$ python -q
>>> import numpy as np
>>> np.set_printoptions(precision=2, suppress=True, linewidth=200, floatmode="fixed")
>>> rd = lambda a: np.round(a, 2) + 0
>>> E = np.load("block8.npy")
>>> rd(E)
array([[ 0.95,  0.06,  0.16,  0.01, -0.02,  0.05,  0.07, -0.05,  0.02,  0.02,  0.02, -0.08],
       [ 0.06,  0.77, -0.16, -0.11, -0.15, -0.01,  0.00,  0.26,  0.13,  0.03,  0.11,  0.14],
       [ 0.16, -0.16,  0.48,  0.00,  0.11, -0.17, -0.24,  0.12, -0.10, -0.08, -0.10,  0.25],
       [ 0.01, -0.11,  0.00,  0.94, -0.10,  0.02,  0.04,  0.13,  0.09,  0.03,  0.08,  0.04],
       [-0.02, -0.15,  0.11, -0.10,  0.80,  0.08,  0.11,  0.19,  0.17,  0.06,  0.16,  0.01],
       [ 0.05, -0.01, -0.17,  0.02,  0.08,  0.94, -0.09, -0.01, -0.07, -0.04, -0.06,  0.07],
       [ 0.07,  0.00, -0.24,  0.04,  0.11, -0.09,  0.87, -0.02, -0.10, -0.05, -0.09,  0.09],
       [-0.05,  0.26,  0.12,  0.13,  0.19, -0.01, -0.02,  0.70, -0.17, -0.04, -0.14, -0.14],
       [ 0.02,  0.13, -0.10,  0.09,  0.17, -0.07, -0.10, -0.17,  0.85, -0.06, -0.14, -0.01],
       [ 0.02,  0.03, -0.08,  0.03,  0.06, -0.04, -0.05, -0.04, -0.06,  0.98, -0.05,  0.02],
       [ 0.02,  0.11, -0.10,  0.08,  0.16, -0.06, -0.09, -0.14, -0.14, -0.05,  0.88,  0.00],
       [-0.08,  0.14,  0.25,  0.04,  0.01,  0.07,  0.09, -0.14, -0.01,  0.02,  0.00,  0.86]])
>>> rd(np.abs(np.linalg.eigvals(E)).max())
np.float64(1.0)
>>> rd(np.linalg.matrix_power(E, 2))
array([[ 0.95,  0.06,  0.16,  0.01, -0.02,  0.05,  0.07, -0.05,  0.02,  0.02,  0.02, -0.08],
       [ 0.06,  0.77, -0.16, -0.11, -0.15, -0.01,  0.00,  0.26,  0.13,  0.03,  0.11,  0.14],
       [ 0.16, -0.16,  0.48,  0.00,  0.11, -0.17, -0.24,  0.12, -0.10, -0.08, -0.10,  0.25],
       [ 0.01, -0.11,  0.00,  0.94, -0.10,  0.02,  0.04,  0.13,  0.09,  0.03,  0.08,  0.04],
       [-0.02, -0.15,  0.11, -0.10,  0.80,  0.08,  0.11,  0.19,  0.17,  0.06,  0.16,  0.01],
       [ 0.05, -0.01, -0.17,  0.02,  0.08,  0.94, -0.09, -0.01, -0.07, -0.04, -0.06,  0.07],
       [ 0.07,  0.00, -0.24,  0.04,  0.11, -0.09,  0.87, -0.02, -0.10, -0.05, -0.09,  0.09],
       [-0.05,  0.26,  0.12,  0.13,  0.19, -0.01, -0.02,  0.70, -0.17, -0.04, -0.14, -0.14],
       [ 0.02,  0.13, -0.10,  0.09,  0.17, -0.07, -0.10, -0.17,  0.85, -0.06, -0.14, -0.01],
       [ 0.02,  0.03, -0.08,  0.03,  0.06, -0.04, -0.05, -0.04, -0.06,  0.98, -0.05,  0.02],
       [ 0.02,  0.11, -0.10,  0.08,  0.16, -0.06, -0.09, -0.14, -0.14, -0.05,  0.88,  0.00],
       [-0.08,  0.14,  0.25,  0.04,  0.01,  0.07,  0.09, -0.14, -0.01,  0.02,  0.00,  0.86]])
>>> np.allclose(E @ E.T, E.T @ E)
True
>>> rd(np.linalg.det(E))
np.float64(0.0)
>>> rd(np.sort(np.abs(np.linalg.eigvals(E))))
array([0.00, 0.00, 1.00, 1.00, 1.00, 1.00, 1.00, 1.00, 1.00, 1.00, 1.00, 1.00])
